>>> import numpy as np
>>> np.set_printoptions(precision=2, suppress=True, linewidth=160)
>>> M = np.array([[-28.89, 14.01, 5.28],
...     [-10.22, 4.88, 0.24],
...     [-4.85, -0.66, 0.65],
...     [7.43, -11.3, -2.95],
...     [10.75, -8.21, -2.49],
...     [-20.41, 13.19, 4.72],
...     [13.9, -11.11, -3.29],
...     [-18.99, -0.3, 2.11],
...     [-5.32, 0.55, 1.44],
...     [-5.05, 9.18, 1.96],
...     [-11.19, 7.99, 1.75],
...     [19.22, -7.83, -2.07],
...     [-1.38, -0.37, 0.16],
...     [23.14, -16.93, -5.02],
...     [-20.82, 14.98, 4.77],
...     [-2.64, 0.55, 0.43],
...     [16.76, -8.36, -3.13],
...     [-21.59, 14.34, 4.19],
...     [11.84, -6.07, -2.27],
...     [5.56, 3.07, -0.82]])
>>> Xs = M - M.mean(axis=0)
>>> left, sv, VT = np.linalg.svd(Xs, full_matrices=False)
>>> (np.sign(left[:, 0]) == np.sign(left[0, 0])).astype(int)
array([1, 1, 1, 0, 0, 1, 0, 1, 1, 1, 1, 0, 0, 0, 1, 1, 0, 1, 0, 0])
>>> np.linalg.matrix_rank(Xs)
np.int64(3)
>>> np.round(sv ** 2 / (sv ** 2).sum(), 2) + 0
array([0.96, 0.04, 0.  ])
>>> np.abs(left[:, 0]).argmax()
np.int64(13)
>>> np.abs(VT[0]).argmax()
np.int64(0)
>>> gram = np.cov(M, rowvar=False)
>>> gram
array([[ 234.57, -132.37,  -44.47],
       [-132.37,   92.07,   27.71],
       [ -44.47,   27.71,    9.15]])
>>> gram.shape
(3, 3)
>>> print(np.argsort(-M.std(axis=0).round(6), kind="stable"))
[0 1 2]
>>> np.corrcoef(M.T)
array([[ 1.  , -0.9 , -0.96],
       [-0.9 ,  1.  ,  0.95],
       [-0.96,  0.95,  1.  ]])
>>> print(np.linalg.eigvalsh(gram)[::-1])
[322.41  13.07   0.31]
>>> np.polyfit(M[:, 2], M[:, 0], 1)
array([-4.86, -0.76])
>>> feats = np.load("block12.npy")
>>> print(feats)
[[ 0 -3  0 -1]
 [ 3  0  2  1]
 [ 0 -2  0  0]
 [ 1 -1  0  0]]
>>> x = np.array([-1, 2, 0, 3])
>>> h1 = np.maximum(feats @ x, 0)
>>> h1
array([0, 0, 0, 0])
>>> np.tanh(feats @ x)
array([-1.,  0., -1., -1.])
>>> feats * (h1 > 1e-9)[:, None]
array([[0, 0, 0, 0],
       [0, 0, 0, 0],
       [0, 0, 0, 0],
       [0, 0, 0, 0]])
>>> t3 = np.stack([feats, 4 * feats, feats[::-1]])
>>> np.einsum("bij,cij->bc", t3, t3)
array([[ 30, 120,   6],
       [120, 480,  24],
       [  6,  24,  30]])
>>> np.linalg.det(t3)
array([   4., 1024.,    4.])
>>> np.linalg.norm(t3, axis=(1, 2))
array([ 5.48, 21.91,  5.48])
>>> A2 = np.array([[-2, 2, 2], [1, -1, 2]])
>>> C = np.kron(A2, feats)
>>> np.round(np.linalg.norm(C, 2), 2), round(float(np.linalg.norm(A2, 2) * np.linalg.norm(feats, 2)), 2)
(np.float64(13.29), 13.29)
>>> C
array([[ 0,  6,  0,  2,  0, -6,  0, -2,  0, -6,  0, -2],
       [-6,  0, -4, -2,  6,  0,  4,  2,  6,  0,  4,  2],
       [ 0,  4,  0,  0,  0, -4,  0,  0,  0, -4,  0,  0],
       [-2,  2,  0,  0,  2, -2,  0,  0,  2, -2,  0,  0],
       [ 0, -3,  0, -1,  0,  3,  0,  1,  0, -6,  0, -2],
       [ 3,  0,  2,  1, -3,  0, -2, -1,  6,  0,  4,  2],
       [ 0, -2,  0,  0,  0,  2,  0,  0,  0, -4,  0,  0],
       [ 1, -1,  0,  0, -1,  1,  0,  0,  2, -2,  0,  0]])
